$ ipython --no-banner

In [1]: import numpy as np

In [2]: np.set_printoptions(precision=1, suppress=True, linewidth=140)

In [3]: B = np.array([[2, 1, -3, -1, 2, -1],
   ...:     [-3, -3, 3, 3, 3, -3],
   ...:     [1, 3, 2, -1, -2, 2],
   ...:     [0, -1, -2, 3, -2, 1],
   ...:     [-3, 3, -2, 3, 3, 1],
   ...:     [-3, -3, -1, 3, 3, 2]])

In [4]: m1 = B - B.T

In [5]: m1
Out[5]: 
array([[ 0,  4, -4, -1,  5,  2],
       [-4,  0,  0,  4,  0,  0],
       [ 4,  0,  0,  1,  0,  3],
       [ 1, -4, -1,  0, -5, -2],
       [-5,  0,  0,  5,  0, -2],
       [-2,  0, -3,  2,  2,  0]])

In [6]: q, vecs = np.linalg.qr(m1[:, :3])[0], np.linalg.qr(m1[:, 3:])[0]

In [7]: sig = np.linalg.svd(q.T @ vecs, compute_uv=False)

In [8]: np.degrees(np.arccos(sig.clip(0, 1)))
Out[8]: array([11.2, 13.4, 89.7])

In [9]: (sig > 0.9).sum()
Out[9]: np.int64(2)

In [10]: round(float(np.linalg.norm(q @ q.T - vecs @ vecs.T, 2)), 1)
Out[10]: 1.0

In [11]: q, r_ = np.linalg.qr(m1)

In [12]: np.round(q @ r_, 1) + 0
Out[12]: 
array([[ 0.,  4., -4., -1.,  5.,  2.],
       [-4.,  0.,  0.,  4.,  0.,  0.],
       [ 4.,  0.,  0.,  1.,  0.,  3.],
       [ 1., -4., -1.,  0., -5., -2.],
       [-5.,  0.,  0.,  5.,  0., -2.],
       [-2.,  0., -3.,  2.,  2.,  0.]])

In [13]: np.allclose(r_.T @ r_, m1.T @ m1)
Out[13]: True

In [14]: q.round(1) + 0
Out[14]: 
array([[ 0. , -0.7,  0.5,  0.1, -0.4,  0. ],
       [ 0.5,  0. ,  0. , -0.3, -0.2, -0.8],
       [-0.5,  0. ,  0. , -0.9,  0. ,  0. ],
       [-0.1,  0.7,  0.5,  0.1, -0.4,  0. ],
       [ 0.6,  0.1, -0.1, -0.4, -0.2,  0.6],
       [ 0.3,  0. ,  0.6, -0.1,  0.7,  0. ]])

In [15]: q.shape, r_.shape
Out[15]: ((6, 6), (6, 6))

In [16]: np.round(q.T @ q, 1) + 0
Out[16]: 
array([[1., 0., 0., 0., 0., 0.],
       [0., 1., 0., 0., 0., 0.],
       [0., 0., 1., 0., 0., 0.],
       [0., 0., 0., 1., 0., 0.],
       [0., 0., 0., 0., 1., 0.],
       [0., 0., 0., 0., 0., 1.]])

In [17]: rng = np.random.default_rng(422501)

In [18]: labels = rng.permutation(6)

In [19]: B = m1[:, labels] * rng.choice([-1, 1], 6)

In [20]: B
Out[20]: 
array([[-2, -4, -5,  0, -1,  4],
       [ 0,  0,  0,  4,  4,  0],
       [-3,  0,  0, -4,  1,  0],
       [ 2, -1,  5, -1,  0, -4],
       [ 2,  0,  0,  5,  5,  0],
       [ 0, -3, -2,  2,  2,  0]])

In [21]: Uu, _, Vh = np.linalg.svd(m1.T @ B)

In [22]: np.round(np.linalg.lstsq(m1, B)[0], 1) + 0
Out[22]: 
array([[ 0.,  0.,  0., -1.,  0.,  0.],
       [ 0.,  0.,  0.,  0.,  0.,  1.],
       [ 0.,  1.,  0.,  0.,  0.,  0.],
       [ 0.,  0.,  0.,  0.,  1.,  0.],
       [ 0.,  0., -1.,  0.,  0.,  0.],
       [-1.,  0.,  0.,  0.,  0.,  0.]])
